$ python -q
>>> import numpy as np
>>> import numpy.linalg as la
>>> np.set_printoptions(precision=2, suppress=True, linewidth=120)
>>> tidy = lambda a: np.round(a, 2) + 0
>>> m1 = np.array([[0, 6, -1], [-6, 0, -2], [1, 2, 0]])
>>> m1
array([[ 0,  6, -1],
       [-6,  0, -2],
       [ 1,  2,  0]])
>>> U, s, Vh = la.svd(m1)
>>> tidy(s)
array([6.4, 6.4, 0. ])
>>> B = U[:, :2] @ np.diag(s[:2]) @ Vh[:2]
>>> tidy(la.norm(m1 - B) / la.norm(m1))
np.float64(0.0)
>>> tidy(B)
array([[ 0.,  6., -1.],
       [-6.,  0., -2.],
       [ 1.,  2.,  0.]])
>>> tidy(la.norm(m1 - B, 2)), tidy(s[2])
(np.float64(0.0), np.float64(0.0))
>>> la.matrix_rank(m1, rtol=0.05)
np.int64(2)
>>> x = np.array([9, 9, 4])
>>> x @ m1 @ x
np.int64(0)
>>> tidy(la.det(m1))
np.float64(0.0)
>>> tidy(la.eigvals(m1).real)
array([0., 0., 0.])
>>> q = la.solve(np.eye(3) - m1, np.eye(3) + m1)
>>> tidy(q @ q.T)
array([[1., 0., 0.],
       [0., 1., 0.],
       [0., 0., 1.]])
>>> tidy(la.det(q))
np.float64(1.0)
>>> rank = la.matrix_rank(m1)
>>> rank
np.int64(2)
>>> ns = la.svd(m1)[2][rank:].T
>>> np.allclose(m1 @ ns, 0)
True
>>> [int(la.matrix_rank(np.delete(m1, i, axis=0))) for i in range(3)]
[2, 2, 2]
>>> ns.shape
(3, 1)
>>> [int(la.matrix_rank(m1[:, :j + 1])) for j in range(3)]
[1, 2, 2]
>>> proj = np.triu(np.array([[-1, -3, 1], [2, 0, 0], [2, 1, 2]]), 1) + np.eye(3)
>>> B = proj @ m1 @ la.inv(proj)
>>> np.trace(B), np.trace(m1)
(np.float64(0.0), np.int64(0))
>>> arr = np.load("out5.npy")
>>> arr
array([[-2.6 , -1.42,  0.48],
       [ 2.52, -1.62,  0.13],
       [-1.08, -2.74, -0.58],
       [ 1.76, -1.93, -1.47],
       [-2.63, -0.95, -1.09],
       [ 1.54,  0.68, -2.49],
       [ 0.92,  0.48,  2.82],
       [ 0.44,  0.75,  2.87],
       [-2.95,  0.49,  0.24],
       [-0.67, -2.92, -0.2 ],
       [-2.42,  1.45, -1.02],
       [-0.25, -2.83, -0.98],
       [ 2.94, -0.55,  0.22],
       [ 1.15,  2.24, -1.62],
       [ 0.2 ,  1.4 , -2.65]])
>>> cen = arr - arr.mean(axis=0)
>>> V = la.svd(cen)[2][:1]
>>> B = cen - cen @ V.T @ V
>>> tidy(np.diag(V.T @ V))
array([0.98, 0.02, 0.  ])
>>> tidy(B.std(axis=0))
array([0.25, 1.62, 1.55])
>>> tidy(np.cov(cen @ V.T, rowvar=False))
np.float64(3.78)
>>> tidy(la.norm(B) / la.norm(cen))
np.float64(0.77)
>>> tidy((cen @ V.T).std(axis=0))
array([1.88])
>>> cen = (arr - arr.mean(axis=0)) / arr.std(axis=0)
>>> np.argwhere(np.abs(cen) > 2)
array([[6, 2],
       [7, 2]])
>>> b = la.lstsq(np.delete(cen, 0, axis=1), cen[:, 0])[0]
>>> tidy(b)
array([0.04, 0.  ])
>>> tidy(1 - np.var(cen[:, 0] - np.delete(cen, 0, axis=1) @ b))
np.float64(0.0)
>>> B = arr / la.norm(arr, axis=1, keepdims=True)
>>> G = B @ B.T
>>> tidy(np.degrees(np.arccos(np.clip(G[1, 10], -1, 1))))
np.float64(162.52)
>>> np.argwhere(np.triu(np.abs(G) > 0.95, 1))
array([[ 1, 10],
       [ 2,  9],
       [ 2, 11],
       [ 6,  7],
       [ 8, 12],
       [ 9, 11]])
>>> tidy(la.norm(B, axis=1))
array([1., 1., 1., 1., 1., 1., 1., 1., 1., 1., 1., 1., 1., 1., 1.])
>>> tidy(G[1])
array([-0.47,  1.  ,  0.18,  0.82, -0.58,  0.27,  0.21,  0.03, -0.91,  0.33, -0.95,  0.42,  0.93, -0.1 , -0.23])
>>> basis = np.array([[4, 0, 5], [0, 1, 1], [2, 0, 4]])
>>> rng = np.random.default_rng(7780)
>>> F = (rng.random((16, 3)) < 0.25) @ basis
>>> F
array([[0, 0, 0],
       [2, 0, 4],
       [4, 0, 5],
       [0, 0, 0],
       [2, 0, 4],
       [6, 0, 9],
       [0, 1, 1],
       [4, 0, 5],
       [0, 1, 1],
       [0, 1, 1],
       [2, 0, 4],
       [0, 1, 1],
       [6, 0, 9],
       [2, 0, 4],
       [0, 0, 0],
       [6, 0, 9]])
>>> B = F + rng.integers(-2, 3, (16, 1)) @ rng.integers(-2, 3, (1, 3))
>>> B
array([[ 1,  2,  0],
       [ 0, -4,  4],
       [ 3, -2,  5],
       [ 2,  4,  0],
       [ 3,  2,  4],
       [ 5, -2,  9],
       [ 1,  3,  1],
       [ 4,  0,  5],
       [ 2,  5,  1],
       [ 0,  1,  1],
       [ 0, -4,  4],
       [-1, -1,  1],
       [ 8,  4,  9],
       [ 0, -4,  4],
       [-1, -2,  0],
       [ 7,  2,  9]])
>>> la.matrix_rank(B - F, tol=1e-8)
np.int64(1)
>>> B = np.c_[F[:, :2] @ np.array([[7, -6], [-8, 7]]), np.array([1, 3, -7, -4, 2, -8, 2, 3, -6, -3, -4, 6, 7, 6, -4, 6])]
>>> B
array([[  0,   0,   1],
       [ 14, -12,   3],
       [ 28, -24,  -7],
       [  0,   0,  -4],
       [ 14, -12,   2],
       [ 42, -36,  -8],
       [ -8,   7,   2],
       [ 28, -24,   3],
       [ -8,   7,  -6],
       [ -8,   7,  -3],
       [ 14, -12,  -4],
       [ -8,   7,   6],
       [ 42, -36,   7],
       [ 14, -12,   6],
       [  0,   0,  -4],
       [ 42, -36,   6]])
>>> la.matrix_rank(B)
np.int64(3)
>>> tidy(la.lstsq(F, B[:, 0])[0])
array([ 7., -8.,  0.])
>>> tidy(la.norm(la.qr(F)[0].T @ B, axis=0) ** 2 / ((B ** 2).sum(axis=0) + 1e-12))
array([1.  , 1.  , 0.07])
>>> tidy(la.norm(B - F @ la.lstsq(F, B)[0], axis=0))
array([ 0.  ,  0.  , 19.09])
>>> la.matrix_rank(np.c_[F, B])
np.int64(4)
